$ python -q
>>> import numpy as np
>>> import numpy.linalg as la
>>> np.set_printoptions(precision=1, suppress=True, linewidth=160, floatmode="fixed")
>>> def rd(a):
...     return np.round(a, 1) + 0
... 
>>> W0 = np.load("test19.npy")
>>> W0
array([[-6.6,  2.4, -1.4],
       [-1.3,  1.7, -2.5],
       [-4.5,  4.2, -4.8],
       [ 7.7, -5.0,  0.2],
       [ 5.9, -5.0, -0.7],
       [ 6.3, -2.9,  4.7],
       [ 3.0, -1.5,  0.6],
       [ 6.5, -3.2,  2.7],
       [ 0.3, -2.5, -0.5],
       [-1.7, -2.0, -2.9],
       [ 6.5, -4.2, -1.8],
       [-1.9, -0.9, -2.1],
       [ 2.6, -0.7,  0.4],
       [-1.3,  0.3, -0.9],
       [ 3.8, -0.4,  4.8],
       [ 0.2,  0.4,  2.8],
       [-0.8, -1.9, -2.1],
       [ 1.1, -2.0, -0.4],
       [-8.9,  1.9, -1.7],
       [-2.8,  3.2,  0.8],
       [ 4.9, -1.0,  0.3],
       [ 0.1, -1.1,  0.3],
       [ 4.1, -1.0,  1.0],
       [-3.7,  5.1,  0.6],
       [ 1.1,  0.6,  0.9],
       [ 4.2, -1.9,  1.6]])
>>> O, evecs = la.qr(W0[:, :2])[0], la.qr(W0[:, 2:])[0]
>>> sig = la.svd(O.T @ evecs, compute_uv=False)
>>> (sig > 0.9).sum()
np.int64(0)
>>> print(rd(la.norm(O @ O.T - evecs @ evecs.T, 2)))
1.0
>>> Xc = W0 - W0.mean(axis=0)
>>> evecs = la.svd(Xc)[2][:1]
>>> B = Xc - Xc @ evecs.T @ evecs
>>> rd(np.diag(evecs.T @ evecs))
array([0.7, 0.2, 0.1])
>>> la.norm(B, axis=1).round(6).argmax()
np.int64(14)
>>> print(rd((Xc @ evecs.T).std(axis=0)))
[4.8]
>>> print(rd(B.std(axis=0)))
[0.6 1.4 1.8]
>>> print(rd(la.norm(B) / la.norm(Xc)))
0.4
>>> rd(np.cov(Xc @ evecs.T, rowvar=False))
np.float64(24.4)
>>> J = np.load("m.npy")
>>> J
array([[-0.2,  1.4,  0.4, -2.6,  0.1, -0.3,  0.3],
       [-1.8, -1.3, -0.8, -1.2, -0.1,  1.4, -0.2],
       [ 1.3,  0.0,  0.6,  2.0,  0.0,  0.4, -1.6],
       [ 0.3, -0.3,  1.6,  0.5,  1.4,  1.6, -1.1],
       [-1.4,  0.3, -2.3,  0.0,  0.3, -1.1,  0.6],
       [ 2.0,  1.3, -0.5, -1.2, -0.1, -1.1,  0.8],
       [ 0.4, -1.0,  0.9,  1.3, -0.7,  0.6, -2.1],
       [-1.1,  1.3,  1.8, -1.2,  0.0, -0.3,  1.3],
       [ 0.3, -1.0,  1.3, -0.7, -1.3,  1.8,  0.9],
       [-0.1,  1.9, -0.1,  1.3,  1.1,  1.0, -1.3],
       [ 0.7,  0.4, -2.4,  1.3, -0.5,  0.3, -0.7]])
>>> P = J @ la.solve(J.T @ J, J.T)
>>> print(np.allclose(P @ P, P))
True
>>> rd(np.trace(P))
np.float64(7.0)
>>> la.matrix_rank(np.eye(11) - P)
np.int64(4)
>>> rd(P @ J[:, 6])
array([ 0.3, -0.2, -1.6, -1.1,  0.6,  0.8, -2.1,  1.3,  0.9, -1.3, -0.7])
>>> x = np.array([3, 4, 5, 4, 2, 0, 2])
>>> J @ np.eye(7)[2]
array([ 0.4, -0.8,  0.6,  1.6, -2.3, -0.5,  0.9,  1.8,  1.3, -0.1, -2.4])
>>> rd(J @ x)
array([ -2.6, -20.0,  11.7,  10.3, -12.7,   5.3,   1.3,   8.7,  -0.2,  11.6,  -5.5])
>>> rd(J @ (2 * x))
array([ -5.2, -40.0,  23.4,  20.6, -25.4,  10.6,   2.6,  17.4,  -0.4,  23.2, -11.0])
>>> r0 = np.array([-2, -1])
>>> rd(np.array([np.convolve(row, r0, "same") for row in J]))
array([[ 0.4, -2.6, -2.2,  4.8,  2.4,  0.5, -0.3],
       [ 3.6,  4.4,  2.9,  3.2,  1.4, -2.7, -1.0],
       [-2.6, -1.3, -1.2, -4.6, -2.0, -0.8,  2.8],
       [-0.6,  0.3, -2.9, -2.6, -3.3, -4.6,  0.6],
       [ 2.8,  0.8,  4.3,  2.3, -0.6,  1.9, -0.1],
       [-4.0, -4.6, -0.3,  2.9,  1.4,  2.3, -0.5],
       [-0.8,  1.6, -0.8, -3.5,  0.1, -0.5,  3.6],
       [ 2.2, -1.5, -4.9,  0.6,  1.2,  0.6, -2.3],
       [-0.6,  1.7, -1.6,  0.1,  3.3, -2.3, -3.6],
       [ 0.2, -3.7, -1.7, -2.5, -3.5, -3.1,  1.6],
       [-1.4, -1.5,  4.4, -0.2, -0.3, -0.1,  1.1]])
>>> np.polyval(r0, J[9])
array([-0.8, -4.8, -0.8, -3.6, -3.2, -3.0,  1.6])
>>> rd(np.correlate(J[9], J[7], "full"))
array([-0.1,  2.5, -0.7,  1.8, -1.4,  4.4, -1.2, -0.8,  2.6,  3.4, -2.2, -2.8,  1.4])
>>> A = np.array([[0.9, 0.5, 1.5, 0.0, -0.5, -3.6, 0.4, -0.8],
...     [0.2, 0.7, -0.5, -2.1, 0.7, 2.4, -0.1, 0.6],
...     [-0.5, -0.9, -0.8, -1.4, 0.5, -1.2, -0.1, 1.8],
...     [-0.2, 1.4, 0.8, -0.7, 0.5, 5.7, 1.1, -1.8],
...     [1.1, -1.7, -1.4, 0.7, -0.7, 2.1, -1.8, 0.8],
...     [0.1, 0.3, 1.1, -1.3, 0.0, -4.5, 2.4, 0.2]])
>>> A
array([[ 0.9,  0.5,  1.5,  0.0, -0.5, -3.6,  0.4, -0.8],
       [ 0.2,  0.7, -0.5, -2.1,  0.7,  2.4, -0.1,  0.6],
       [-0.5, -0.9, -0.8, -1.4,  0.5, -1.2, -0.1,  1.8],
       [-0.2,  1.4,  0.8, -0.7,  0.5,  5.7,  1.1, -1.8],
       [ 1.1, -1.7, -1.4,  0.7, -0.7,  2.1, -1.8,  0.8],
       [ 0.1,  0.3,  1.1, -1.3,  0.0, -4.5,  2.4,  0.2]])
>>> cov = A.T @ A
>>> rd(np.trace(cov)), rd((A ** 2).sum())
(np.float64(122.4), np.float64(122.4))
>>> (A @ A.T).shape
(6, 6)
>>> rng = np.random.default_rng(851)
>>> B = A + rng.integers(-2, 3, (6, 5)) @ rng.integers(-2, 3, (5, 8))
>>> rd(B)
array([[ 2.9, -1.5,  5.5,  1.0, -3.5, -5.6,  0.4,  0.2],
       [ 6.2, -6.3,  0.5,  0.9,  2.7,  6.4,  9.9, -1.4],
       [ 0.5, -2.9, -2.8, -0.4,  3.5,  2.8,  3.9, -0.2],
       [ 6.8, -3.6,  9.8,  0.3, -0.5,  5.7,  9.1,  2.2],
       [-1.9,  1.3, -9.4, -0.3,  0.3,  0.1, -3.8, -1.2],
       [ 0.1, -1.7,  3.1, -2.3,  4.0,  3.5,  0.4, -5.8]])
>>> rd(la.svd(B - A, compute_uv=False))
array([21.8, 14.2,  9.4,  3.2,  1.5,  0.0])
>>> rd(B - A)
array([[ 2.0, -2.0,  4.0,  1.0, -3.0, -2.0,  0.0,  1.0],
       [ 6.0, -7.0,  1.0,  3.0,  2.0,  4.0, 10.0, -2.0],
       [ 1.0, -2.0, -2.0,  1.0,  3.0,  4.0,  4.0, -2.0],
       [ 7.0, -5.0,  9.0,  1.0, -1.0,  0.0,  8.0,  4.0],
       [-3.0,  3.0, -8.0, -1.0,  1.0, -2.0, -2.0, -2.0],
       [ 0.0, -2.0,  2.0, -1.0,  4.0,  8.0, -2.0, -6.0]])
>>> print(np.abs(B - A).sum(axis=1))
[15.0 35.0 19.0 35.0 22.0 25.0]
>>> W1 = np.array([[-2, 0, -1],
...     [-2, 0, -1],
...     [0, -3, 2],
...     [3, 1, -1],
...     [-2, 2, -3],
...     [-3, -1, 2],
...     [-2, 3, 1],
...     [2, 0, 2]])
>>> coef = np.array([0, 1, 0])
>>> hid = np.maximum(A @ W1 + coef, 0)
>>> print((hid > 0).astype(int))
[[1 1 0]
 [0 0 1]
 [1 1 1]
 [0 0 1]
 [1 0 1]
 [1 1 0]]
>>> W2 = np.array([[0, 1, 2], [2, 2, 1], [3, 1, 0]])
>>> (hid @ W2).round(6).argmax(axis=1)
array([2, 0, 2, 0, 0, 1])
>>> rd(la.norm(A, 1)), rd(la.norm(A, np.inf))
(np.float64(19.5), np.float64(12.2))
>>> rd(la.norm(A[1] - A[5]))
np.float64(7.6)
>>> data = np.load("data.npy")
>>> print(data)
[[ 43  65  49  73  66  74  68  15  50  62  85]
 [ 65 108  78 112 110 127  95  41  69 101 134]
 [ 49  78  90 116  63  99  94  36  84  72 124]
 [ 73 112 116 156  98 137 135  41 115 105 172]
 [ 66 110  63  98 122 127  94  42  65 104 135]
 [ 74 127  99 137 127 155 118  63  94 118 173]
 [ 68  95  94 135  94 118 159  40 146  93 194]
 [ 15  41  36  41  42  63  40  61  47  36  84]
 [ 50  69  84 115  65  94 146  47 147  68 182]
 [ 62 101  72 105 104 118  93  36  68  95 128]
 [ 85 134 124 172 135 173 194  84 182 128 262]]
>>> r0, g = data[8], data[7]
>>> r0 @ g
np.int64(53322)
>>> pr = (r0 @ g) / (r0 @ r0) * r0
>>> rd(pr)
array([21.6, 29.8, 36.3, 49.7, 28.1, 40.6, 63.0, 20.3, 63.5, 29.4, 78.6])
>>> rd(g - pr)
array([ -6.6,  11.2,  -0.3,  -8.7,  13.9,  22.4, -23.0,  40.7, -16.5,   6.6,   5.4])
>>> np.outer(r0, g)
array([[  750,  2050,  1800,  2050,  2100,  3150,  2000,  3050,  2350,  1800,  4200],
       [ 1035,  2829,  2484,  2829,  2898,  4347,  2760,  4209,  3243,  2484,  5796],
       [ 1260,  3444,  3024,  3444,  3528,  5292,  3360,  5124,  3948,  3024,  7056],
       [ 1725,  4715,  4140,  4715,  4830,  7245,  4600,  7015,  5405,  4140,  9660],
       [  975,  2665,  2340,  2665,  2730,  4095,  2600,  3965,  3055,  2340,  5460],
       [ 1410,  3854,  3384,  3854,  3948,  5922,  3760,  5734,  4418,  3384,  7896],
       [ 2190,  5986,  5256,  5986,  6132,  9198,  5840,  8906,  6862,  5256, 12264],
       [  705,  1927,  1692,  1927,  1974,  2961,  1880,  2867,  2209,  1692,  3948],
       [ 2205,  6027,  5292,  6027,  6174,  9261,  5880,  8967,  6909,  5292, 12348],
       [ 1020,  2788,  2448,  2788,  2856,  4284,  2720,  4148,  3196,  2448,  5712],
       [ 2730,  7462,  6552,  7462,  7644, 11466,  7280, 11102,  8554,  6552, 15288]])
>>> rd((g - pr) @ r0)
np.float64(0.0)
